$ python3 -q
>>> import numpy as np
>>> import numpy.linalg as la
>>> np.set_printoptions(precision=3, suppress=True, linewidth=200, floatmode="fixed")
>>> rd = lambda a: np.round(a, 3) + 0
>>> W0 = np.loadtxt("case11.csv", delimiter=",")
>>> W0
array([[ 0.159, -0.168,  0.363, -0.854],
       [ 0.994, -0.951, -0.371,  0.197],
       [-0.770,  0.950,  0.925, -1.000],
       [-0.985,  0.371, -0.319,  0.894],
       [ 0.592, -0.578, -0.544,  0.919],
       [-0.998, -0.380, -0.611,  0.985],
       [-0.493,  0.912,  0.380, -0.537],
       [ 0.879,  0.090,  0.438, -0.919],
       [-0.380, -0.558,  0.778, -0.998],
       [-0.949, -0.254, -0.544,  0.964],
       [ 0.641, -0.040, -0.207,  0.508],
       [ 0.310,  0.675,  0.910, -1.000],
       [ 1.000, -0.896,  0.040, -0.827],
       [ 0.793, -0.462,  0.786, -0.999],
       [-0.664, -0.585, -0.814,  0.998],
       [-0.981,  0.197, -0.345,  0.896],
       [ 0.940, -0.226,  0.354, -0.892],
       [-0.943,  0.721, -0.100,  0.691],
       [-0.900, -0.020,  0.070, -0.070],
       [ 0.959, -0.804, -0.254,  0.178],
       [ 0.986, -0.653, -0.793,  0.993],
       [-0.168,  0.090,  0.912, -1.000],
       [ 0.992, -0.706, -0.388,  0.572],
       [ 0.932, -0.762, -0.254,  0.245],
       [ 0.414,  0.680,  0.327, -0.658],
       [ 0.905, -0.786, -0.217,  0.119],
       [ 0.867,  0.050, -0.010, -0.090],
       [-0.934,  0.254, -0.508,  0.966],
       [-0.319,  0.345, -0.598,  0.981],
       [ 0.766,  0.139,  0.691, -0.991],
       [-0.969,  0.090, -0.345,  0.881],
       [ 0.950, -0.726, -0.226,  0.168],
       [-0.508, -0.629, -0.762,  0.994],
       [ 0.680,  0.617, -0.245,  0.749],
       [-0.987,  0.178, -0.178,  0.716],
       [-0.438,  0.774,  0.647, -0.961],
       [-0.896, -0.515, -0.040,  0.060],
       [-0.139,  0.721,  0.414, -0.766],
       [ 0.998, -0.980, -0.040, -0.811],
       [-0.959,  0.446,  0.664, -0.971],
       [-0.629,  0.129,  0.226, -0.530],
       [ 1.000, -0.990,  0.371, -0.991],
       [-0.993,  0.530,  0.273, -0.336],
       [ 0.963,  0.080,  0.310, -0.827],
       [ 0.523, -0.207, -0.254,  0.585]])
>>> idx = W0[:, 1] > np.median(W0[:, 1])
>>> u = W0[idx].mean(axis=0) - W0[~idx].mean(axis=0)
>>> np.argsort(-np.abs(u).round(6), kind="stable")
array([1, 0, 2, 3])
>>> rd(u)
array([-0.616,  0.971,  0.358, -0.262])
>>> idx.astype(int)
array([0, 0, 1, 1, 0, 0, 1, 1, 0, 0, 0, 1, 0, 0, 0, 1, 0, 1, 0, 0, 0, 1, 0, 0, 1, 0, 1, 1, 1, 1, 1, 0, 0, 1, 1, 1, 0, 1, 0, 1, 1, 0, 1, 1, 0])
>>> ((W0 - W0.mean(axis=0)) @ u > 0).astype(int)
array([1, 0, 1, 1, 0, 0, 1, 1, 1, 0, 0, 1, 0, 0, 0, 1, 0, 1, 1, 0, 0, 1, 0, 0, 1, 0, 0, 1, 1, 1, 1, 0, 0, 0, 1, 1, 1, 1, 0, 1, 1, 0, 1, 0, 0])
>>> arr = np.load("block1.npy")
>>> arr
array([[ 20,   0,   0,   1,   2,   2,   2,   1,   2,   0],
       [  2,  70,   2,   1,   0,   2,   0,   2,   1,   3],
       [  3,   3,  32,   3,   3,   0,   3,   0,   1,   0],
       [  0,   0,   1,  23,   0,   2,   0,   2,   3,   3],
       [  0,   3,   0,   3, -38,   0,   0,   1,   0,   3],
       [  3,   1,   2,   0,   2,  60,   0,   2,   1,   3],
       [  3,   2,   1,   0,   1,   0, -87,   3,   0,   0],
       [  3,   1,   2,   0,   1,   0,   1, -27,   1,   2],
       [  2,   3,   1,   0,   0,   0,   3,   3, -59,   0],
       [  2,   1,   0,   0,   2,   3,   1,   1,   2,  62]])
>>> x = np.array([0, 4, 7, -1, -2, 9, -4, -6, 2, 5])
>>> y = arr @ x
>>> y
array([   3,  316,  217,   11,   94,  559,  343,  186, -129,  331])
>>> rd(la.solve(arr.T, arr[8]))
array([0.000, 0.000, 0.000, 0.000, 0.000, 0.000, 0.000, 0.000, 1.000, 0.000])
>>> rd(la.solve(arr, arr[:, 8]))
array([0.000, 0.000, 0.000, 0.000, 0.000, 0.000, 0.000, 0.000, 1.000, 0.000])
>>> rd(la.solve(arr, y))
array([ 0.000,  4.000,  7.000, -1.000, -2.000,  9.000, -4.000, -6.000,  2.000,  5.000])
>>> blk = np.stack([W0, -2 * W0, W0[::-1]])
>>> rd(np.einsum("bij,cij->bc", blk, blk))
array([[  82.393, -164.785,   -5.903],
       [-164.785,  329.571,   11.805],
       [  -5.903,   11.805,   82.393]])
>>> rd(la.norm(blk, axis=(1, 2)))
array([ 9.077, 18.154,  9.077])
>>> blk.shape
(3, 45, 4)
>>> la.matrix_rank(blk)
array([4, 4, 4])
>>> Y = arr / la.norm(arr, axis=1, keepdims=True)
>>> cov = Y @ Y.T
>>> np.argwhere(np.triu(np.abs(cov) > 0.95, 1))
array([], shape=(0, 2), dtype=int64)
>>> rd(la.norm(Y, axis=1))
array([1.000, 1.000, 1.000, 1.000, 1.000, 1.000, 1.000, 1.000, 1.000, 1.000])
>>> (cov - 2 * np.eye(10)).round(6).argmax(axis=1)
array([5, 2, 3, 9, 3, 0, 1, 2, 1, 3])
>>> E = np.load("sample14.npy")
>>> E
array([[-1, -1, -1,  0,  0, -1,  0, -2,  1, -3,  2,  2,  1],
       [ 0, -2, -1,  0,  2,  1,  3,  0, -1,  2,  0,  2,  3],
       [-2, -3, -2,  0,  3,  0,  1, -2, -2,  1,  1,  1,  2],
       [ 0,  0,  1,  3, -1,  3, -2, -2,  3, -1, -1,  1,  0],
       [ 1,  1, -1, -3, -2,  0,  2,  0,  2,  3, -1, -2,  3],
       [-1,  3,  1,  0, -4, -3, -6, -2,  3, -7,  2, -2, -5]])
>>> # rows and columns are dependent
>>> Xc = W0 - W0.mean(axis=0)
>>> vecs = la.svd(Xc)[2][:3]
>>> Y = Xc - Xc @ vecs.T @ vecs
>>> rd(la.norm(Y) / la.norm(Xc))
np.float64(0.086)
>>> rd((Xc @ vecs.T).std(axis=0))
array([0.959, 0.854, 0.396])
>>> rd(np.diag(vecs.T @ vecs))
array([0.998, 0.973, 0.276, 0.754])
>>> X = np.loadtxt("w.csv", delimiter=",")
>>> X
array([[0.000, 0.000, 0.000, 1.000, 0.000, 0.000, 0.000, 0.000],
       [0.000, 0.000, 0.000, 0.000, 0.000, 0.000, 0.000, 1.000],
       [0.000, 0.000, 1.000, 0.000, 0.000, 0.000, 0.000, 0.000],
       [0.000, 0.000, 0.000, 0.000, 0.000, 0.000, 1.000, 0.000],
       [0.000, 1.000, 0.000, 0.000, 0.000, 0.000, 0.000, 0.000],
       [0.000, 0.000, 0.000, 0.000, 0.000, 1.000, 0.000, 0.000],
       [0.000, 0.000, 0.000, 0.000, 1.000, 0.000, 0.000, 0.000],
       [1.000, 0.000, 0.000, 0.000, 0.000, 0.000, 0.000, 0.000]])
>>> U, sig, vt = la.svd(E)
>>> vecs = vt[:(sig > 1e-8).sum()]
>>> rng = np.random.default_rng(160)
>>> x = E[2] + -2 * E[4] + rng.integers(2) * np.eye(13)[6]
>>> x
array([-4.000, -5.000,  0.000,  6.000,  7.000,  0.000, -3.000, -2.000, -6.000, -5.000,  3.000,  5.000, -4.000])
>>> np.allclose(vecs.T @ vecs @ x, x)
True
>>> la.matrix_rank(np.vstack([E, x]))
np.int64(5)
>>> rd(la.norm(x - vecs.T @ vecs @ x))
np.float64(0.0)
>>> x = np.array([0, 1, 3, 3, 1, 2, 3, -2])
>>> y = X @ x
>>> c, lr = np.zeros(8), 1 / la.norm(X, 2) ** 2
>>> for i in range(30):
...     c -= lr * X.T @ (X @ c - y)
...     if i % 5 == 0: print(i, round(la.norm(X @ c - y), 3))
... 
0 0.0
5 0.0
10 0.0
15 0.0
20 0.0
25 0.0
>>> rd(la.cond(X))
np.float64(1.0)
>>> x = np.array([0, 2, 0, 2, 2, 3, 4, 4])
>>> rd(la.inv(X))
array([[0.000, 0.000, 0.000, 0.000, 0.000, 0.000, 0.000, 1.000],
       [0.000, 0.000, 0.000, 0.000, 1.000, 0.000, 0.000, 0.000],
       [0.000, 0.000, 1.000, 0.000, 0.000, 0.000, 0.000, 0.000],
       [1.000, 0.000, 0.000, 0.000, 0.000, 0.000, 0.000, 0.000],
       [0.000, 0.000, 0.000, 0.000, 0.000, 0.000, 1.000, 0.000],
       [0.000, 0.000, 0.000, 0.000, 0.000, 1.000, 0.000, 0.000],
       [0.000, 0.000, 0.000, 1.000, 0.000, 0.000, 0.000, 0.000],
       [0.000, 1.000, 0.000, 0.000, 0.000, 0.000, 0.000, 0.000]])
>>> rd(la.norm(x)), rd(la.norm(X @ x))
(np.float64(7.28), np.float64(7.28))
>>> rd(np.abs(la.eigvals(X)))
array([1.000, 1.000, 1.000, 1.000, 1.000, 1.000, 1.000, 1.000])
>>> X.T @ (X @ x)
array([0.000, 2.000, 0.000, 2.000, 2.000, 3.000, 4.000, 4.000])
>>> K = np.array([[1.4, -0.7, -0.4, 0.7, -0.4, -1.5, 0.1, 0.9, -1.0, -0.4],
...     [0.0, 0.3, -0.7, 0.0, 0.2, 2.0, -1.8, 0.8, -0.3, -1.1],
...     [1.1, 0.4, 1.4, -1.2, 0.0, 0.1, 0.7, -0.9, -0.2, 0.4],
...     [-1.7, 1.1, 0.4, 1.4, 0.0, 1.0, -1.6, 0.2, -1.8, 0.8],
...     [0.4, -0.1, 1.1, 1.6, -1.0, -0.5, 0.4, 1.2, 2.2, 1.6]])
>>> K[:, 2] *= 10
>>> K
array([[ 1.400, -0.700, -4.000,  0.700, -0.400, -1.500,  0.100,  0.900, -1.000, -0.400],
       [ 0.000,  0.300, -7.000,  0.000,  0.200,  2.000, -1.800,  0.800, -0.300, -1.100],
       [ 1.100,  0.400, 14.000, -1.200,  0.000,  0.100,  0.700, -0.900, -0.200,  0.400],
       [-1.700,  1.100,  4.000,  1.400,  0.000,  1.000, -1.600,  0.200, -1.800,  0.800],
       [ 0.400, -0.100, 11.000,  1.600, -1.000, -0.500,  0.400,  1.200,  2.200,  1.600]])
>>> x = np.array([3, 1, 0, 2, 4, 5, 3, 2, 3, 0])
>>> arr @ x
array([  94,   95,   42,   69, -141,  325, -240,  -34, -153,   41])
>>> la.norm(arr @ x) <= la.norm(arr, 2) * la.norm(x) + 1e-9
np.True_
>>> arr * x
array([[  60,    0,    0,    2,    8,   10,    6,    2,    6,    0],
       [   6,   70,    0,    2,    0,   10,    0,    4,    3,    0],
       [   9,    3,    0,    6,   12,    0,    9,    0,    3,    0],
       [   0,    0,    0,   46,    0,   10,    0,    4,    9,    0],
       [   0,    3,    0,    6, -152,    0,    0,    2,    0,    0],
       [   9,    1,    0,    0,    8,  300,    0,    4,    3,    0],
       [   9,    2,    0,    0,    4,    0, -261,    6,    0,    0],
       [   9,    1,    0,    0,    4,    0,    3,  -54,    3,    0],
       [   6,    3,    0,    0,    0,    0,    9,    6, -177,    0],
       [   6,    1,    0,    0,    8,   15,    3,    2,    6,    0]])
>>> arr @ np.ones(10)
array([ 30.000,  83.000,  48.000,  34.000, -28.000,  74.000, -77.000, -16.000, -47.000,  74.000])
>>> arr @ np.eye(10)[2]
array([ 0.000,  2.000, 32.000,  1.000,  0.000,  2.000,  1.000,  2.000,  1.000,  0.000])
>>> (arr * x).sum(axis=1)
array([  94,   95,   42,   69, -141,  325, -240,  -34, -153,   41])
>>> arr @ (2 * x)
array([ 188,  190,   84,  138, -282,  650, -480,  -68, -306,   82])
